In [1]: import numpy as np

In [2]: import numpy.linalg as la

In [3]: np.set_printoptions(precision=2, suppress=True, linewidth=100, legacy="1.25")

In [4]: mat = np.array([[1, 0, 0], [-1, 1, 0], [1, -4, 1]])

In [5]: q = mat.astype(float).copy()

In [6]: for j in range(3):
   ...:     q[:, j] -= q[:, :j] @ (q[:, :j].T @ q[:, j])
   ...:     q[:, j] /= la.norm(q[:, j])
   ...: 

In [7]: q
Out[7]: 
array([[ 0.58,  0.57,  0.59],
       [-0.58, -0.23,  0.78],
       [ 0.58, -0.79,  0.2 ]])

In [8]: np.round(q.T @ mat, 2) + 0
Out[8]: 
array([[ 1.73, -2.89,  0.58],
       [ 0.  ,  2.94, -0.79],
       [ 0.  ,  0.  ,  0.2 ]])

In [9]: x = np.array([-2, 5, 6])

In [10]: a = np.maximum(mat @ x, 0)

In [11]: mat * (a > 1e-9)[:, None]
Out[11]: 
array([[ 0,  0,  0],
       [-1,  1,  0],
       [ 0,  0,  0]])

In [12]: a
Out[12]: array([0, 7, 0])

In [13]: ang = np.radians(90)

In [14]: R = np.eye(3)

In [15]: R[0, 0] = R[1, 1] = np.cos(ang)

In [16]: R[0, 1], R[1, 0] = -np.sin(ang), np.sin(ang)

In [17]: R.round(2) + 0
Out[17]: 
array([[ 0., -1.,  0.],
       [ 1.,  0.,  0.],
       [ 0.,  0.,  1.]])

In [18]: Y = mat @ R.T

In [19]: round(la.det(R), 2), np.round(np.trace(R), 2)
Out[19]: (1.0, 1.0)

In [20]: np.allclose(mat @ mat.T, Y @ Y.T)
Out[20]: True

In [21]: E = np.load("a.npy")

In [22]: E
Out[22]: 
array([[-3,  0,  0,  0,  0,  0,  0,  0,  0,  0],
       [-4,  5,  0,  0,  0,  0,  0,  0,  0,  0],
       [ 3,  0,  1,  0,  0,  0,  0,  0,  0,  0],
       [-1, -5,  1,  4,  0,  0,  0,  0,  0,  0],
       [ 1, -5,  3,  1,  1,  0,  0,  0,  0,  0],
       [-2,  5,  1, -2, -5, -3,  0,  0,  0,  0],
       [ 3, -5,  2, -2,  4, -5, -3,  0,  0,  0],
       [ 0, -1, -3,  5,  3, -3,  0, -3,  0,  0],
       [ 0,  1,  4,  4, -4, -3,  4,  2, -5,  0],
       [-1,  3,  1,  5,  4,  0, -3, -3, -2,  3]])

In [23]: T = np.stack([E, -2 * E, E[::-1]])

In [24]: (T @ E.T).shape
Out[24]: (3, 10, 10)

In [25]: T.shape
Out[25]: (3, 10, 10)

In [26]: la.matrix_rank(T.reshape(3, -1))
Out[26]: 2
